% ipython --no-banner

In [1]: import numpy as np

In [2]: from numpy import linalg as LA

In [3]: np.set_printoptions(precision=2, suppress=True, linewidth=140)

In [4]: tidy = lambda a: np.round(a, 2) + 0

In [5]: K = np.loadtxt("layer14.csv", delimiter=",")

In [6]: K
Out[6]: 
array([[ 1.5 , -0.4 , -0.9 , -0.1 ],
       [-0.53,  0.27, -0.97,  0.86],
       [-1.9 ,  0.4 ,  0.3 ,  1.7 ],
       [ 0.2 ,  0.2 , -0.6 ,  0.9 ]])

In [7]: def softmax(z):
   ...:     e = np.exp(z - z.max(axis=-1, keepdims=True))
   ...:     return e / e.sum(axis=-1, keepdims=True)
   ...: 

In [8]: tidy(softmax(10 * K[1]))
Out[8]: array([0., 0., 0., 1.])

In [9]: softmax(K).sum(axis=1)
Out[9]: array([1., 1., 1., 1.])

In [10]: tidy(softmax(K[1]))
Out[10]: array([0.13, 0.28, 0.08, 0.51])

In [11]: att = K @ K.T / np.sqrt(4)

In [12]: tidy(softmax(att + np.triu(np.full(att.shape, -np.inf), 1)))
Out[12]: 
array([[1.  , 0.  , 0.  , 0.  ],
       [0.25, 0.75, 0.  , 0.  ],
       [0.01, 0.1 , 0.9 , 0.  ],
       [0.2 , 0.28, 0.25, 0.27]])

In [13]: softmax(att).round(6).argmax(axis=1)
Out[13]: array([0, 2, 2, 1])

In [14]: tidy(softmax(att)[1] @ K)
Out[14]: array([-0.64,  0.23, -0.43,  1.07])

In [15]: E = np.load("test11.npy")

In [16]: E
Out[16]: 
array([[ -6,  -6,   1, -11],
       [ -6, -16,  10, -12],
       [  1,  10,  -4,  -4],
       [-11, -12,  -4,  12]])

In [17]: # equal to its transpose

In [18]: O, Rm = LA.qr(E)

In [19]: tidy(Rm)
Out[19]: 
array([[13.93, 19.67, -1.87,  0.14],
       [ 0.  , 12.21, -9.94,  5.83],
       [ 0.  ,  0.  , -5.55, 18.88],
       [ 0.  ,  0.  ,  0.  ,  5.87]])

In [20]: tidy(O.T @ O)
Out[20]: 
array([[1., 0., 0., 0.],
       [0., 1., 0., 0.],
       [0., 0., 1., 0.],
       [0., 0., 0., 1.]])

In [21]: tidy(np.abs(np.diag(Rm)))
Out[21]: array([13.93, 12.21,  5.55,  5.87])

In [22]: tidy(O @ Rm)
Out[22]: 
array([[ -6.,  -6.,   1., -11.],
       [ -6., -16.,  10., -12.],
       [  1.,  10.,  -4.,  -4.],
       [-11., -12.,  -4.,  12.]])
